% python3 -q
>>> import numpy as np
>>> np.set_printoptions(precision=4, suppress=True, linewidth=140)
>>> def tidy(a):
...     return np.round(a, 4) + 0
... 
>>> rng = np.random.default_rng(40870)
>>> W0 = np.eye(5, dtype=int)[rng.permutation(5)] * np.array([2, 1, 0, 1, 3])
>>> W0
array([[0, 0, 0, 1, 0],
       [0, 0, 0, 0, 0],
       [0, 1, 0, 0, 0],
       [0, 0, 0, 0, 3],
       [2, 0, 0, 0, 0]])
>>> f = np.array([0, 3])
>>> np.array([np.convolve(row, f, "same") for row in W0])
array([[0, 0, 0, 0, 3],
       [0, 0, 0, 0, 0],
       [0, 0, 3, 0, 0],
       [0, 0, 0, 0, 0],
       [0, 6, 0, 0, 0]])
>>> np.polyval(f, W0[1])
array([3, 3, 3, 3, 3])
>>> tidy(np.linalg.det(2 * W0)), tidy(np.linalg.det(W0))
(np.float64(0.0), np.float64(0.0))
>>> tidy(np.linalg.det(W0.T))
np.float64(0.0)
>>> np.einsum("ij,ji->", W0, W0)
np.int64(0)
>>> np.einsum("ii->", W0)
np.int64(0)
>>> A = np.load("out10.npy")
>>> A
array([[ 2, -1,  0, -1],
       [-2, -1, -2, -2],
       [-3,  3, -3,  0],
       [ 8,  2,  6,  5]])
>>> # rows and columns are dependent
>>> Y = A / np.sqrt((A ** 2).mean(axis=1, keepdims=True))
>>> np.linalg.matrix_rank(Y) == np.linalg.matrix_rank(A)
np.True_
>>> np.linalg.matrix_rank(A - A.mean(axis=1, keepdims=True))
np.int64(3)
>>> E = np.load("data.npy")
>>> E
array([[5, 0, 0, 0, 0],
       [5, 1, 0, 0, 0],
       [2, 1, 1, 0, 0],
       [2, 5, 0, 3, 0],
       [0, 4, 0, 3, 5]])
>>> tidy(np.linalg.det(E))
np.float64(75.0)
>>> tidy(np.abs(np.linalg.eigvals(E)).max())
np.float64(5.0)
>>> tidy(np.sort(np.abs(np.linalg.eigvals(E))))
array([1., 1., 3., 5., 5.])
>>> (E - E.T) / 2
array([[ 0. , -2.5, -1. , -1. ,  0. ],
       [ 2.5,  0. , -0.5, -2.5, -2. ],
       [ 1. ,  0.5,  0. ,  0. ,  0. ],
       [ 1. ,  2.5,  0. ,  0. , -1.5],
       [ 0. ,  2. ,  0. ,  1.5,  0. ]])
>>> np.allclose(E, E.T)
False
>>> (E + E.T) / 2
array([[5. , 2.5, 1. , 1. , 0. ],
       [2.5, 1. , 0.5, 2.5, 2. ],
       [1. , 0.5, 1. , 0. , 0. ],
       [1. , 2.5, 0. , 3. , 1.5],
       [0. , 2. , 0. , 1.5, 5. ]])
>>> Y = E / np.linalg.norm(E, axis=1, keepdims=True)
>>> gram = Y @ Y.T
>>> tidy(np.linalg.norm(Y, axis=1))
array([1., 1., 1., 1., 1.])
>>> (np.abs(gram) > 0.9).astype(int)
array([[1, 1, 0, 0, 0],
       [1, 1, 0, 0, 0],
       [0, 0, 1, 0, 0],
       [0, 0, 0, 1, 0],
       [0, 0, 0, 0, 1]])
>>> (gram - 2 * np.eye(5)).round(6).argmax(axis=1)
array([1, 0, 1, 4, 3])
>>> np.degrees(np.arccos(np.clip(gram[0, 4], -1, 1)))
np.float64(90.0)
>>> tidy(gram)
array([[1.    , 0.9806, 0.8165, 0.3244, 0.    ],
       [0.9806, 1.    , 0.8807, 0.4772, 0.1109],
       [0.8165, 0.8807, 1.    , 0.596 , 0.2309],
       [0.3244, 0.4772, 0.596 , 1.    , 0.6653],
       [0.    , 0.1109, 0.2309, 0.6653, 1.    ]])
>>> tidy(gram[0])
array([1.    , 0.9806, 0.8165, 0.3244, 0.    ])
>>> x = np.ones(5)
>>> for _ in range(4):
...     x = gram @ x
...     x /= np.linalg.norm(x)
...     print(round(x @ gram @ x, 4))
... 
3.1619
3.1808
3.1845
3.1852
>>> tidy(np.linalg.eigvalsh(gram)[-1])
np.float64(3.1854)
>>> tidy(x)
array([0.4901, 0.528 , 0.5264, 0.3997, 0.21  ])
>>> X = rng.normal(size=(20, 3))
>>> X = 5 * X / np.linalg.norm(X, axis=1, keepdims=True)
>>> tidy(X)
array([[-4.8282,  0.4905, -1.2033],
       [ 3.3423,  1.3337,  3.4713],
       [-1.345 ,  1.4736, -4.5847],
       [-0.4015, -4.0188,  2.9476],
       [ 2.731 ,  2.9701,  2.953 ],
       [-0.9527,  4.4845, -1.9954],
       [-0.541 , -2.8364, -4.0819],
       [ 3.1072, -3.9169,  0.0587],
       [ 3.8651, -2.0614, -2.4107],
       [ 4.501 , -2.1458,  0.3692],
       [ 3.3492,  2.9681,  2.23  ],
       [ 3.5426,  2.0455, -2.875 ],
       [-0.9189,  1.1295, -4.7833],
       [ 3.0851, -0.8573,  3.8402],
       [-2.6001, -1.7319, -3.9039],
       [ 4.2385, -1.2848, -2.3205],
       [-1.7471, -4.4878, -1.3442],
       [-0.4891,  3.3257, -3.7014],
       [ 2.1903,  2.1172,  3.9649],
       [ 4.7376,  0.7218, -1.4261]])
>>> lab = X[:, 1] > np.median(X[:, 1])
>>> f = X[lab].mean(axis=0) - X[~lab].mean(axis=0)
>>> ((X - X.mean(axis=0)) @ f > 0).astype(int)
array([0, 1, 1, 0, 1, 1, 0, 0, 0, 0, 1, 1, 1, 0, 0, 0, 0, 1, 1, 1])
>>> lab.astype(int)
array([0, 1, 1, 0, 1, 1, 0, 0, 0, 0, 1, 1, 1, 0, 0, 0, 0, 1, 1, 1])
>>> np.argsort(-np.abs(f).round(6), kind="stable")
array([1, 0, 2])
>>> tidy(f)
array([0.7508, 4.542 , 0.1302])
>>> J = np.loadtxt("w.csv", delimiter=",")
>>> J
array([[  0.5,   1.5,  -0.5,  -0.1,   0.1,  -0.1],
       [ -1. ,  -0.1,   1.4,   1. ,  -0.2,  -0.2],
       [ -1.3,  -1.8,   0. ,   1.7,  -1.5,  -0.4],
       [ -0.4,   0.2,  -1.5,  -0.9,   1.9,   1.1],
       [  0.8,   0.8,   0.3,   0.1,  -0.9,   0. ],
       [  0.5,  -0.4,  -2.1,   2.1,  -0.6,  -0.6],
       [ -0.4,  -0.7,  -0.4,   0. ,   1. ,   0.4],
       [  0.3,   0.4,  -0.5,  -2.2,   0.3,  -0.9],
       [ -0.1,  -0.1,  -0.1,   0.2,   0.6,   2.5],
       [ -2.5,  -0.1,  -0.3,  -0.1,  -0.8,  -0.3],
       [ -0.6,  -0.9,   0.9,  -2.4,  -0.1,   1.6],
       [  1.3,  -0.1,  -1.2,   0.8,  -1.4,  -0.5],
       [ -0.2,  -0.4,  -0.6,  -1.5,  -0.3,   0.5],
       [  1. ,  -0.5,  -0.4,  -0.3,   0. ,   0.3],
       [ -0.3,  -1.3,  -0.4,  -0.5,  -0.7,  -0.3],
       [ -1.7,  -2.9,  -0.1,   1.3,  -0.5,  -0.4],
       [ -0.8,   0.3,  -0.2,   1. ,  -0.8,  -0.4],
       [  0.1,  -0.7,  -2.5,   0.7,  -1.1,  -0.6],
       [-22. ,  12. ,   8. , -16. , -16. ,  26. ],
       [ -0.7,   1. ,  -2.2,   1.7,   0.9,   0.5],
       [ -0.9,  -0.3,   0.4,   0.5,  -0.9,   1.3],
       [  0.2,   0.8,  -1.6,   0.2,   0.2,   1. ]])
>>> Y = np.c_[J[:, :4] @ np.array([[2, -3, 0, 0], [-1, -3, 0, 1], [0, 2, -3, 0], [-1, 2, 2, 2]]), np.array([-1, -1, 1, 2, 2, -1, 0, -2, 2, -1, -2, 0, -1, 2, 1, -2, 2, 2, 0, 2, -1, -1])]
>>> tidy(Y)
array([[ -0.4,  -7.2,   1.3,   1.3,  -1. ],
       [ -2.9,   8.1,  -2.2,   1.9,  -1. ],
       [ -2.5,  12.7,   3.4,   1.6,   1. ],
       [ -0.1,  -4.2,   2.7,  -1.6,   2. ],
       [  0.7,  -4. ,  -0.7,   1. ,   2. ],
       [ -0.7,  -0.3,  10.5,   3.8,  -1. ],
       [ -0.1,   2.5,   1.2,  -0.7,   0. ],
       [  2.4,  -7.5,  -2.9,  -4. ,  -2. ],
       [ -0.3,   0.8,   0.7,   0.3,   2. ],
       [ -4.8,   7. ,   0.7,  -0.3,  -1. ],
       [  2.1,   1.5,  -7.5,  -5.7,  -2. ],
       [  1.9,  -4.4,   5.2,   1.5,   0. ],
       [  1.5,  -2.4,  -1.2,  -3.4,  -1. ],
       [  2.8,  -2.9,   0.6,  -1.1,   2. ],
       [  1.2,   3. ,   0.2,  -2.3,   1. ],
       [ -1.8,  16.2,   2.9,  -0.3,  -2. ],
       [ -2.9,   3.1,   2.6,   2.3,   2. ],
       [  0.2,  -1.8,   8.9,   0.7,   2. ],
       [-40. ,  14. , -56. , -20. ,   0. ],
       [ -4.1,  -1.9,  10. ,   4.4,   2. ],
       [ -2. ,   5.4,  -0.2,   0.7,  -1. ],
       [ -0.6,  -5.8,   5.2,   1.2,  -1. ]])
>>> np.linalg.matrix_rank(Y)
np.int64(5)
>>> tidy(np.linalg.lstsq(J, Y[:, 0])[0])
array([ 2., -1.,  0., -1.,  0.,  0.])
>>> W2 = Y[[1, 19]].astype(float)
>>> for _ in range(4):
...     lab = np.linalg.norm(Y[:, None] - W2, axis=-1).argmin(axis=1)
...     W2 = np.array([Y[lab == j].mean(axis=0) for j in range(2)])
... 
>>> lab
array([1, 0, 0, 1, 1, 1, 1, 1, 1, 0, 0, 1, 1, 1, 1, 0, 1, 1, 0, 1, 1, 1])
>>> np.abs(W2[1] - W2[0]).argmax()
np.int64(2)
>>> W2 = np.array([[-3, -4, 1, -1, 4]])
>>> m1 = rng.normal(size=(25, 1)) @ W2 + np.array([-1, 2, -1, -2, 2])
>>> tidy(m1)
array([[ -5.4813,  -3.9751,   0.4938,  -3.4938,   7.9751],
       [ -0.1863,   3.0849,  -1.2712,  -1.7288,   0.9151],
       [ -3.4483,  -1.2645,  -0.1839,  -2.8161,   5.2645],
       [ -2.2362,   0.3518,  -0.5879,  -2.4121,   3.6482],
       [ -6.2601,  -5.0134,   0.7534,  -3.7534,   9.0134],
       [  0.3303,   3.7737,  -1.4434,  -1.5566,   0.2263],
       [  0.5702,   4.0935,  -1.5234,  -1.4766,  -0.0935],
       [ -1.6736,   1.1018,  -0.7755,  -2.2245,   2.8982],
       [  0.9665,   4.622 ,  -1.6555,  -1.3445,  -0.622 ],
       [ -1.2491,   1.6679,  -0.917 ,  -2.083 ,   2.3321],
       [ -0.4789,   2.6947,  -1.1737,  -1.8263,   1.3053],
       [ -1.7955,   0.9393,  -0.7348,  -2.2652,   3.0607],
       [ -1.6723,   1.1036,  -0.7759,  -2.2241,   2.8964],
       [ -3.3598,  -1.1464,  -0.2134,  -2.7866,   5.1464],
       [  8.5596,  14.7462,  -4.1865,   1.1865, -10.7462],
       [ -8.0526,  -7.4034,   1.3509,  -4.3509,  11.4034],
       [ -7.8667,  -7.1557,   1.2889,  -4.2889,  11.1557],
       [ -2.9161,  -0.5548,  -0.3613,  -2.6387,   4.5548],
       [ -0.1257,   3.1658,  -1.2914,  -1.7086,   0.8342],
       [ -1.3645,   1.514 ,  -0.8785,  -2.1215,   2.486 ],
       [  1.0835,   4.778 ,  -1.6945,  -1.3055,  -0.778 ],
       [ -5.7988,  -4.3984,   0.5996,  -3.5996,   8.3984],
       [ -2.6929,  -0.2572,  -0.4357,  -2.5643,   4.2572],
       [  1.6325,   5.5099,  -1.8775,  -1.1225,  -1.5099],
       [  1.1424,   4.8566,  -1.7141,  -1.2859,  -0.8566]])
>>> # looks like rank 2
>>> rank = np.linalg.matrix_rank(m1)
>>> rank
np.int64(2)
>>> null = np.linalg.svd(m1)[2][rank:].T
>>> [int(np.linalg.matrix_rank(np.delete(m1, i, axis=0))) for i in range(25)]
[2, 2, 2, 2, 2, 2, 2, 2, 2, 2, 2, 2, 2, 2, 2, 2, 2, 2, 2, 2, 2, 2, 2, 2, 2]
>>> Xc = m1 - m1.mean(axis=0)
>>> evecs = np.linalg.svd(Xc)[2][:2]
>>> Y = Xc - Xc @ evecs.T @ evecs
>>> np.linalg.norm(Y, axis=1).round(6).argmax()
np.int64(0)
>>> tidy(np.diag(evecs.T @ evecs))
array([0.9826, 0.4975, 0.0298, 0.0273, 0.4628])
>>> tidy((Xc @ evecs.T).std(axis=0))
array([7.4959, 0.    ])
>>> tidy(np.cov(Xc @ evecs.T, rowvar=False))
array([[58.5289,  0.    ],
       [ 0.    ,  0.    ]])
>>> tidy(np.linalg.norm(Y) / np.linalg.norm(Xc))
np.float64(0.0)
>>> tidy(Y.std(axis=0))
array([0., 0., 0., 0., 0.])
>>> left, s, VT = np.linalg.svd(m1)
>>> evecs = VT[:(s > 1e-8).sum()]
>>> x = m1[5] + -2 * m1[9] + rng.integers(2) * np.eye(5)[0]
>>> tidy(x)
array([ 2.8284,  0.4379,  0.3905,  2.6095, -4.4379])
>>> tidy(np.diag(evecs.T @ evecs))
array([0.2474, 0.785 , 0.1109, 0.2901, 0.5666])
>>> Xc = m1 - m1.mean(axis=0)
>>> left, s, VT = np.linalg.svd(Xc, full_matrices=False)
>>> tidy(VT[0] * np.sign(VT[0, np.abs(VT[0]).argmax()]))
array([ 0.4575,  0.61  , -0.1525,  0.1525, -0.61  ])
>>> (np.sign(left[:, 0]) == np.sign(left[0, 0])).astype(int)
array([1, 0, 1, 1, 1, 0, 0, 0, 0, 0, 0, 1, 0, 1, 0, 1, 1, 1, 0, 0, 0, 1, 1, 0, 0])
>>> np.linalg.matrix_rank(Xc)
np.int64(1)
>>> np.abs(left[:, 0]).argmax()
np.int64(14)
>>> tidy(s ** 2 / (s ** 2).sum())
array([1., 0., 0., 0., 0.])
>>> tidy(Xc.mean(axis=0))
array([0., 0., 0., 0., 0.])
>>> gram = np.cov(J, rowvar=False)
>>> gram.shape
(6, 6)
>>> np.argsort(-J.std(axis=0).round(6), kind="stable")
array([5, 0, 3, 4, 1, 2])
>>> np.argwhere(np.triu(np.abs(np.corrcoef(J.T)) > 0.8, 1))
array([[0, 1],
       [0, 2],
       [0, 3],
       [0, 4],
       [0, 5],
       [1, 3],
       [1, 4],
       [1, 5],
       [2, 3],
       [2, 4],
       [2, 5],
       [3, 4],
       [3, 5],
       [4, 5]])
>>> tidy(np.corrcoef(J[:, 2], J[:, 0])[0, 1])
np.float64(-0.8949)
>>> tidy(np.linalg.eigvalsh(gram)[::-1])
array([85.7133,  1.7157,  1.1896,  0.7772,  0.5503,  0.445 ])
>>> arr = np.load("m.npy")
>>> arr
array([[1.    , 0.9   , 0.81  , 0.729 , 0.6561, 0.5905, 0.5314],
       [0.9   , 1.    , 0.9   , 0.81  , 0.729 , 0.6561, 0.5905],
       [0.81  , 0.9   , 1.    , 0.9   , 0.81  , 0.729 , 0.6561],
       [0.729 , 0.81  , 0.9   , 1.    , 0.9   , 0.81  , 0.729 ],
       [0.6561, 0.729 , 0.81  , 0.9   , 1.    , 0.9   , 0.81  ],
       [0.5905, 0.6561, 0.729 , 0.81  , 0.9   , 1.    , 0.9   ],
       [0.5314, 0.5905, 0.6561, 0.729 , 0.81  , 0.9   , 1.    ]])
>>> # symmetric
>>> Y = np.linalg.inv(arr)
>>> (np.abs(Y) > 1e-9).astype(int)
array([[1, 1, 1, 0, 1, 1, 1],
       [1, 1, 1, 0, 1, 1, 1],
       [1, 1, 1, 1, 0, 1, 1],
       [0, 0, 1, 1, 1, 0, 0],
       [1, 1, 0, 1, 1, 1, 1],
       [1, 1, 1, 0, 1, 1, 1],
       [1, 1, 1, 0, 1, 1, 1]])
>>> tidy(np.linalg.det(arr) * Y)
array([[ 0.0002, -0.0002,  0.    ,  0.    ,  0.    ,  0.    ,  0.    ],
       [-0.0002,  0.0004, -0.0002,  0.    ,  0.    ,  0.    ,  0.    ],
       [ 0.    , -0.0002,  0.0004, -0.0002,  0.    ,  0.    ,  0.    ],
       [ 0.    ,  0.    , -0.0002,  0.0004, -0.0002,  0.    ,  0.    ],
       [ 0.    ,  0.    ,  0.    , -0.0002,  0.0004, -0.0002,  0.    ],
       [ 0.    ,  0.    ,  0.    ,  0.    , -0.0002,  0.0004, -0.0002],
       [ 0.    ,  0.    ,  0.    ,  0.    ,  0.    , -0.0002,  0.0002]])
>>> tidy(np.linalg.det(arr) * np.linalg.det(Y))
np.float64(1.0)
